In [1]: import numpy as np

In [2]: np.set_printoptions(precision=3, suppress=True, linewidth=160, legacy="1.25")

In [3]: m1 = np.loadtxt("run19.csv", delimiter=",")

In [4]: m1
Out[4]: 
array([[ 1.   ,  0.   ,  0.   ,  0.   ,  0.   ,  0.   ,  0.   ],
       [ 0.   ,  1.   ,  0.   ,  0.   ,  0.   ,  0.   ,  0.   ],
       [ 0.   ,  0.   ,  0.309,  0.   ,  0.   ,  0.   ,  0.951],
       [ 0.   ,  0.   ,  0.   ,  1.   ,  0.   ,  0.   ,  0.   ],
       [ 0.   ,  0.   ,  0.   ,  0.   ,  1.   ,  0.   ,  0.   ],
       [ 0.   ,  0.   ,  0.   ,  0.   ,  0.   ,  1.   ,  0.   ],
       [ 0.   ,  0.   , -0.951,  0.   ,  0.   ,  0.   ,  0.309]])

In [5]: rng = np.random.default_rng(22)

In [6]: labels = rng.permutation(7)

In [7]: other = m1[:, labels] * rng.choice([-1, 1], 7)

In [8]: other
Out[8]: 
array([[-0.   ,  0.   , -0.   , -0.   , -1.   ,  0.   , -0.   ],
       [-1.   ,  0.   , -0.   , -0.   , -0.   ,  0.   , -0.   ],
       [-0.   ,  0.951, -0.309, -0.   , -0.   ,  0.   , -0.   ],
       [-0.   ,  0.   , -0.   , -0.   , -0.   ,  0.   , -1.   ],
       [-0.   ,  0.   , -0.   , -0.   , -0.   ,  1.   , -0.   ],
       [-0.   ,  0.   , -0.   , -1.   , -0.   ,  0.   , -0.   ],
       [-0.   ,  0.309,  0.951, -0.   , -0.   ,  0.   , -0.   ]])

In [9]: U, _, Vh = np.linalg.svd(m1.T @ other)

In [10]: labels
Out[10]: array([1, 6, 2, 5, 0, 4, 3])

In [11]: x0 = np.array([4, 1, 3, 5, 0, 3, 5])

In [12]: np.sort(np.abs(np.degrees(np.angle(np.linalg.eigvals(m1)))))
Out[12]: array([ 0.,  0.,  0.,  0.,  0., 72., 72.])

In [13]: round(float(np.linalg.norm(x0)), 3), round(np.linalg.norm(m1 @ x0), 3)
Out[13]: (9.22, 9.22)

In [14]: 7 - np.linalg.matrix_rank(m1 - np.eye(7), tol=1e-8)
Out[14]: 5

In [15]: np.abs(np.linalg.eigvals(m1))
Out[15]: array([1., 1., 1., 1., 1., 1., 1.])

In [16]: np.linalg.inv(m1)
Out[16]: 
array([[ 1.   ,  0.   ,  0.   ,  0.   ,  0.   ,  0.   ,  0.   ],
       [ 0.   ,  1.   ,  0.   ,  0.   ,  0.   ,  0.   ,  0.   ],
       [-0.   , -0.   ,  0.309, -0.   , -0.   , -0.   , -0.951],
       [ 0.   ,  0.   ,  0.   ,  1.   ,  0.   ,  0.   ,  0.   ],
       [ 0.   ,  0.   ,  0.   ,  0.   ,  1.   ,  0.   ,  0.   ],
       [ 0.   ,  0.   ,  0.   ,  0.   ,  0.   ,  1.   ,  0.   ],
       [ 0.   ,  0.   ,  0.951,  0.   ,  0.   ,  0.   ,  0.309]])

In [17]: round(np.linalg.norm(m1, "nuc"), 3)
Out[17]: 7.0

In [18]: round(float(np.linalg.norm(m1, 2)), 3)
Out[18]: 1.0

In [19]: np.linalg.norm(m1, axis=0)
Out[19]: array([1., 1., 1., 1., 1., 1., 1.])

In [20]: round(np.linalg.norm(m1[3], 1), 3), round(float(np.linalg.norm(m1[3], np.inf)), 3)
Out[20]: (1.0, 1.0)

In [21]: np.round(np.linalg.norm(m1[3] - m1[0]), 3)
Out[21]: 1.414

In [22]: round(float(np.linalg.norm(m1, 1)), 3), round(np.linalg.norm(m1, np.inf), 3)
Out[22]: (1.26, 1.26)

In [23]: print(np.linalg.norm(m1, axis=1))
[1. 1. 1. 1. 1. 1. 1.]

In [24]: np.linalg.norm(m1, axis=1).argmax()
Out[24]: 0

In [25]: W0 = np.load("layer6.npy")

In [26]: print(W0)
[[  3.2   0.1   0.3  -1.4]
 [ -0.1   0.3  -0.4   0.7]
 [-21.    0.   -5.  -12. ]
 [ -0.3   0.4   0.2   1.2]
 [ -0.8  -0.7   0.2   1.2]
 [  0.    0.9  -1.8  -0.8]
 [  0.3   1.4   0.1  -0.7]
 [ -0.6  -0.2   1.7   0.7]
 [  1.9  -1.5  -2.8  -1.1]
 [ -0.3  -0.4   1.    0.3]
 [ -0.7  -0.5   1.3  -0.7]]

In [27]: labels = rng.permutation(4)

In [28]: other = W0[:, labels] * rng.choice([-1, 1], 4)

In [29]: other
Out[29]: 
array([[ -0.1,  -1.4,  -3.2,   0.3],
       [ -0.3,   0.7,   0.1,  -0.4],
       [ -0. , -12. ,  21. ,  -5. ],
       [ -0.4,   1.2,   0.3,   0.2],
       [  0.7,   1.2,   0.8,   0.2],
       [ -0.9,  -0.8,  -0. ,  -1.8],
       [ -1.4,  -0.7,  -0.3,   0.1],
       [  0.2,   0.7,   0.6,   1.7],
       [  1.5,  -1.1,  -1.9,  -2.8],
       [  0.4,   0.3,   0.3,   1. ],
       [  0.5,  -0.7,   0.7,   1.3]])

In [30]: U, _, Vh = np.linalg.svd(W0.T @ other)

In [31]: np.round(U @ Vh, 3) + 0
Out[31]: 
array([[ 0.,  0., -1.,  0.],
       [-1.,  0.,  0.,  0.],
       [ 0.,  0.,  0.,  1.],
       [ 0.,  1.,  0.,  0.]])

In [32]: Ac = (other - other.mean(axis=0)) / other.std(axis=0)

In [33]: np.argwhere(np.abs(Ac) > 2)
Out[33]: 
array([[2, 1],
       [2, 2],
       [2, 3]])

In [34]: print(Ac.std(axis=0))
[1. 1. 1. 1.]

In [35]: b = np.linalg.lstsq(np.delete(Ac, 2, axis=1), Ac[:, 2])[0]

In [36]: np.abs(b).argmax()
Out[36]: 1

In [37]: b
Out[37]: array([-0.004, -1.004,  0.109])

In [38]: round(1 - np.var(Ac[:, 2] - np.delete(Ac, 2, axis=1) @ b), 3)
Out[38]: 0.847

In [39]: mat = np.load("test6.npy")

In [40]: print(mat)
[[ 0 -2  0  0  0  0  0]
 [ 0  0  0  0  0  0  0]
 [ 0  0  0  0  0  0 -2]
 [ 0  0  0  2  0  0  0]
 [-2  0  0  0  0  0  0]
 [ 0  0  0  0 -1  0  0]
 [ 0  0  1  0  0  0  0]]

In [41]: np.round(np.linalg.norm(mat), 3)
Out[41]: 4.243

In [42]: mat.sum(axis=0)
Out[42]: array([-2, -2,  1,  2, -1,  0, -2])

In [43]: np.abs(mat).max()
Out[43]: 2

In [44]: mat[:, 7]
---------------------------------------------------------------------------
IndexError                                Traceback (most recent call last)
Cell In[44], line 1
----> 1 mat[:, 7]

IndexError: index 7 is out of bounds for axis 1 with size 7

In [45]: np.unravel_index(np.abs(mat).argmax(), mat.shape)
Out[45]: (0, 1)

In [46]: np.count_nonzero(mat)
Out[46]: 6

In [47]: np.zeros(7, 7)
---------------------------------------------------------------------------
TypeError                                 Traceback (most recent call last)
Cell In[47], line 1
----> 1 np.zeros(7, 7)

TypeError: Cannot interpret '7' as a data type

In [48]: r = np.linalg.matrix_rank(mat)

In [49]: r
Out[49]: 6

In [50]: null = np.linalg.svd(mat)[2][r:].T

In [51]: null[:, 0] / null[np.abs(null[:, 0]).round(6).argmax(), 0]
Out[51]: array([0., 0., 0., 0., 0., 1., 0.])

In [52]: np.linalg.matrix_rank(mat.T @ mat), np.linalg.matrix_rank(mat @ mat.T)
Out[52]: (6, 6)

In [53]: [int(np.linalg.matrix_rank(mat[:i])) for i in range(1, len(mat) + 1)]
Out[53]: [1, 1, 2, 3, 4, 5, 6]

In [54]: M = np.array([[5.0, 1.0, 1.0, 1.0, 1.0, 1.0],
    ...:     [1.0, 5.0, 1.0, 1.0, 1.0, 1.0],
    ...:     [1.0, 1.0, 5.0, 1.0, 1.0, 1.0],
    ...:     [1.0, 1.0, 1.0, 5.0, 1.0, 1.0],
    ...:     [1.0, 1.0, 1.0, 1.0, 5.0, 1.0],
    ...:     [1.0, 1.0, 1.0, 1.0, 1.0, 5.0]])

In [55]: r0 = np.array([2, 2, 2, -1, 1, 2])

In [56]: other = M + np.outer(r0, np.eye(6)[3])

In [57]: print(np.linalg.matrix_rank(other - M))
1

In [58]: np.linalg.matrix_rank(np.linalg.inv(other) - np.linalg.inv(M), tol=1e-8)
Out[58]: 1
